$ python -q
>>> import numpy as np
>>> np.set_printoptions(precision=1, suppress=True, linewidth=160, legacy="1.25")
>>> F = np.array([[1, 0, 0], [2, 1, 0], [0, 1, 1]])
>>> np.linalg.norm(F, axis=1)
array([1. , 2.2, 1.4])
>>> F[1] @ F[2]
1
>>> np.round(np.linalg.norm(F, "nuc"), 1)
4.1
>>> np.round(np.linalg.norm(F, 2), 1)
2.5
>>> rng = np.random.default_rng(37)
>>> labels = rng.permutation(3)
>>> labels
array([1, 0, 2])
>>> B = F[labels][:, labels]
>>> round(float(np.linalg.det(B)), 1), np.round(np.linalg.det(F[labels]), 1)
(1.0, -1.0)
>>> np.diag(B)
array([1, 1, 1])
>>> np.sort(np.abs(np.linalg.eigvals(B)))
array([1., 1., 1.])
>>> evals, evecs = np.linalg.eig(F)
>>> np.prod(evals)
1.0
>>> F @ evecs[:, 0] - evals[0] * evecs[:, 0]
array([0., 0., 0.])
>>> K = np.load("data.npy")
>>> K.round(1) + 0
array([[ 0. , -0.1, -0.1],
       [-0.1,  0.8,  0.4],
       [-0.1,  0.4,  0.2]])
>>> # equal to its transpose
>>> np.abs(np.diag(np.linalg.qr(K)[1])) > 1e-9
array([ True, False, False])
>>> np.round(np.trace(np.linalg.pinv(K) @ K), 1)
1.0
>>> np.allclose(K[:-1].T @ np.linalg.lstsq(K[:-1].T, K[-1])[0], K[-1])
True
>>> np.linalg.lstsq(K[:-1].T, K[-1])[2]
1
>>> m1 = np.load("x.npy")
>>> m1
array([[3, 4],
       [8, 2],
       [4, 0],
       [6, 1]])
>>> B = np.array([[4, -3], [1, 5]])
>>> C = np.kron(B, m1)
>>> round(float(np.linalg.norm(C, 2)), 1), round(np.linalg.norm(B, 2) * np.linalg.norm(m1, 2), 1)
(70.2, 70.2)
>>> feats = np.load("out15.npy")
>>> feats
array([[2., 1.],
       [0., 2.]])
>>> # triangular: eigenvalues sit on the diagonal
>>> labels = rng.permutation(2)
>>> labels
array([1, 0])
>>> B = feats[labels][:, labels]
>>> np.sort(np.abs(np.linalg.eigvals(B)))
array([2., 2.])
>>> np.trace(B)
4.0
>>> vec = np.array([5, -5])
>>> y = feats @ vec
>>> y
array([  5., -10.])
>>> np.linalg.solve(feats, 3 * y)
array([ 15., -15.])
>>> np.linalg.solve(feats, y)
array([ 5., -5.])
>>> X = np.loadtxt("sample16.csv", delimiter=",")
>>> X
array([[  0.6,  -0.2,   0.8,   1. ],
       [  2.1,  -1. ,   2.3,   2.7],
       [ -1.6,   0.7,  -1.7,  -2.2],
       [  1.9,  -0.7,   2.2,   2.7],
       [  5.8,  -2.4,   7.3,   8.4],
       [ -4.5,   1.9,  -5.5,  -6.3],
       [ -3.4,   1.4,  -4.2,  -4.8],
       [ -0.7,   0.3,  -1. ,  -1. ],
       [  1.9,  -0.8,   2.2,   2.7],
       [ -0.9,   0.5,  -1.2,  -1.2],
       [ -3.9,   1.7,  -4.8,  -5.7],
       [ -4.2,   1.6,  -5.2,  -6.1],
       [ -3.9,   1.6,  -4.7,  -5.3],
       [  6.9,  -2.6,   8.3,   9.9],
       [  0.4,  -0.2,   0.4,   0.5],
       [ -4.5,   1.8,  -5.5,  -6.4],
       [ -1. ,   0.4,  -1.3,  -1.5],
       [ -0.6,   0.1,  -0.8,  -0.8],
       [ -2.7,   1. ,  -3.2,  -3.6],
       [ -7. ,   2.8,  -8.5,  -9.7],
       [ -1.1,   0.7,  -1.8,  -2. ],
       [ -7.1,   2.8,  -8.5,  -9.8],
       [ -0.6,   0.3,  -0.7,  -0.8],
       [  3.6,  -1.3,   4.1,   4.9],
       [ -0.8,   0.4,  -1.1,  -1.3],
       [ -2. ,   0.9,  -2.4,  -2.9],
       [  0.4,  -0.2,   0.3,   0.3],
       [  0.7,  -0.3,   0.8,   0.9],
       [ -8. ,   3.4,  -9.8, -11.3]])
>>> U, sv, VT = np.linalg.svd(X, full_matrices=False)
>>> (sv > 1e-8).sum()
4
>>> np.abs(VT[0])
array([0.5, 0.2, 0.6, 0.7])
>>> np.abs(U[:, 0]).round(6).argmax()
28
>>> np.allclose(U * sv @ VT, X)
True
